$ python3 -q
>>> import numpy as np
>>> np.set_printoptions(precision=2, suppress=True, linewidth=140, legacy="1.25")
>>> def rnd(a):
...     return np.round(a, 2) + 0
... 
>>> feats = np.load("test5.npy")
>>> feats
array([[ 0.9,  0.5, -1.2,  0. , -0.2, -1.2],
       [-1.4,  1. , -1.1, -0.6,  0.6, -0.4],
       [-1. , -2. ,  1.3,  2.3, -2.7,  0.3],
       [-0.6, -5.5, -0.3, -1.5,  1.4, -1. ],
       [-0.6,  1. , -2. , -1.2,  1.7,  0.7],
       [ 0.5,  1. ,  0.6,  0.3, -1.3,  0.2],
       [-1.2, -1. , -0.1, -0.9,  0.6, -2.1],
       [ 0.3,  9.5,  0.1,  0.6,  0. ,  0.1]])
>>> A2 = feats / np.sqrt((feats ** 2).mean(axis=1, keepdims=True))
>>> np.linalg.matrix_rank(A2) == np.linalg.matrix_rank(feats)
True
>>> np.linalg.norm(feats, axis=1).argmax()
7
>>> rnd(np.linalg.norm(feats, axis=1))
array([1.99, 2.25, 4.4 , 5.99, 3.19, 1.85, 2.83, 9.52])
>>> rnd(feats[3] @ feats[2])
3.68
>>> rnd(np.linalg.norm(feats) ** 2 / np.linalg.norm(feats, 2) ** 2)
1.35
>>> rnd(np.linalg.norm(feats, axis=0))
array([ 2.5 , 11.35,  2.97,  3.26,  3.82,  2.76])
>>> rnd(np.linalg.norm(feats[3] - feats[2]))
6.92
>>> proj = feats @ np.linalg.solve(feats.T @ feats, feats.T)
>>> rnd(np.diag(proj))
array([0.98, 0.54, 0.88, 0.42, 0.68, 0.95, 0.73, 0.81])
>>> np.allclose(proj @ proj, proj)
True
>>> A = np.load("dump.npy")
>>> A
array([[ -7.93,  16.04,  28.01,  24.04, -48.  , -53.93,  28.  ,  15.96],
       [  6.06, -20.08,  41.06,  27.04,  -3.95, -25.02, -31.01, -14.03],
       [  2.95,  18.99, -30.97, -17.98,   8.  ,  23.02,  23.04,   6.99],
       [-33.06, -39.01, -14.01, -27.09,  11.92,  16.93, -28.01,   2.91],
       [ 18.9 ,   5.1 , -34.01, -20.91,  44.02,  53.99,  -7.95, -13.02],
       [-31.05,   1.07,  23.05,  12.06, -56.04, -58.  ,  25.  ,  25.  ]])
>>> np.linalg.cond(A) > 100
True
>>> np.linalg.matrix_rank(A, rtol=0.1)
3
